$ python -q
>>> import numpy as np
>>> np.set_printoptions(precision=3, suppress=True, linewidth=120)
>>> tidy = lambda a: np.round(a, 3) + 0
>>> M = np.loadtxt("test4.csv", delimiter=",")
>>> M
array([[ 0., -3.,  1.,  3.,  3.,  1., -3.],
       [ 0.,  0.,  0., -3.,  3.,  1.,  4.],
       [ 0.,  0.,  0., -4., -5.,  3.,  2.],
       [ 0.,  0.,  0.,  0.,  5., -2., -3.],
       [ 0.,  0.,  0.,  0.,  0.,  5., -5.],
       [ 0.,  0.,  0.,  0.,  0.,  0.,  2.],
       [ 0.,  0.,  0.,  0.,  0.,  0.,  0.]])
>>> np.abs(np.diag(np.linalg.qr(M)[1])) > 1e-9
array([False, False, False, False, False, False, False])
>>> tidy(M @ np.linalg.pinv(M) @ M)
array([[ 0., -3.,  1.,  3.,  3.,  1., -3.],
       [ 0.,  0.,  0., -3.,  3.,  1.,  4.],
       [ 0.,  0.,  0., -4., -5.,  3.,  2.],
       [ 0.,  0.,  0.,  0.,  5., -2., -3.],
       [ 0.,  0.,  0.,  0.,  0.,  5., -5.],
       [ 0.,  0.,  0.,  0.,  0.,  0.,  2.],
       [ 0.,  0.,  0.,  0.,  0.,  0.,  0.]])
>>> np.allclose(M[:-1].T @ np.linalg.lstsq(M[:-1].T, M[-1])[0], M[-1])
True
>>> np.unique(M.round(6), axis=0).shape
(7, 7)
>>> np.linalg.lstsq(M[:-1].T, M[-1])[2]
np.int32(5)
>>> data = np.load("sample7.npy")
>>> tidy(data)
array([[-0.031,  0.937,  2.837,  0.434,  0.937],
       [-1.169, -1.338,  5.418,  2.293, -1.338],
       [-0.423,  0.155, -1.559, -1.568,  0.155],
       [ 0.915,  2.83 ,  3.104,  0.094,  2.83 ],
       [ 1.337,  3.675,  3.656,  0.16 ,  3.675],
       [-0.186,  0.629, -1.82 , -1.817,  0.629],
       [-0.245,  0.51 ,  3.856,  1.051,  0.51 ],
       [-0.147,  0.706,  2.07 ,  0.108,  0.706],
       [ 1.676,  4.353,  3.016, -0.33 ,  4.353],
       [ 1.786,  4.572,  4.899,  0.557,  4.572],
       [ 0.478,  1.956,  5.128,  1.325,  1.956],
       [ 0.855,  2.71 ,  6.235,  1.69 ,  2.71 ],
       [-0.078,  0.844,  3.463,  0.77 ,  0.844],
       [ 0.595,  2.19 ,  3.057,  0.231,  2.19 ],
       [-1.737, -2.475,  2.908,  1.323, -2.475],
       [-0.006,  0.989,  1.222, -0.386,  0.989],
       [-0.208,  0.584,  2.207,  0.208,  0.584],
       [-0.908, -0.817,  0.52 , -0.286, -0.817],
       [-0.68 , -0.359,  2.665,  0.672, -0.359],
       [-0.95 , -0.9  , -1.142, -1.096, -0.9  ],
       [ 0.905,  2.811,  3.746,  0.42 ,  2.811],
       [-1.088, -1.175, -0.549, -0.731, -1.175],
       [ 0.744,  2.488,  1.571, -0.587,  2.488],
       [ 0.18 ,  1.36 ,  2.144, -0.018,  1.36 ],
       [ 0.442,  1.884, -0.831, -1.636,  1.884],
       [-0.506, -0.011,  1.659,  0.082, -0.011],
       [-0.299,  0.403,  1.661, -0.02 ,  0.403],
       [ 0.394,  1.789, -0.919, -1.657,  1.789],
       [-0.597, -0.193, -2.673, -2.038, -0.193],
       [ 0.036,  1.071,  2.29 ,  0.127,  1.071],
       [-0.004,  0.993,  2.305,  0.154,  0.993],
       [ 0.338,  1.677,  4.771,  1.216,  1.677],
       [ 1.323,  3.645,  4.712,  0.695,  3.645],
       [ 1.091,  3.182,  3.673,  0.291,  3.182],
       [-1.067, -1.134,  2.603,  0.835, -1.134],
       [ 0.231,  1.463, -0.246, -1.239,  1.463],
       [ 0.503,  2.006,  6.279,  1.888,  2.006],
       [-1.943, -2.886,  5.721,  2.832, -2.886],
       [-0.943, -0.886,  0.408, -0.324, -0.886],
       [ 0.021,  1.041,  3.349,  0.664,  1.041],
       [ 0.708,  2.415,  1.324, -0.692,  2.415]])
>>> [round(float(x), 3) for x in np.linalg.svd(data, compute_uv=False)[:3]]
[24.659, 14.706, 3.791]
>>> tidy(np.linalg.norm(data, 2) / np.linalg.norm(data))
np.float64(0.851)
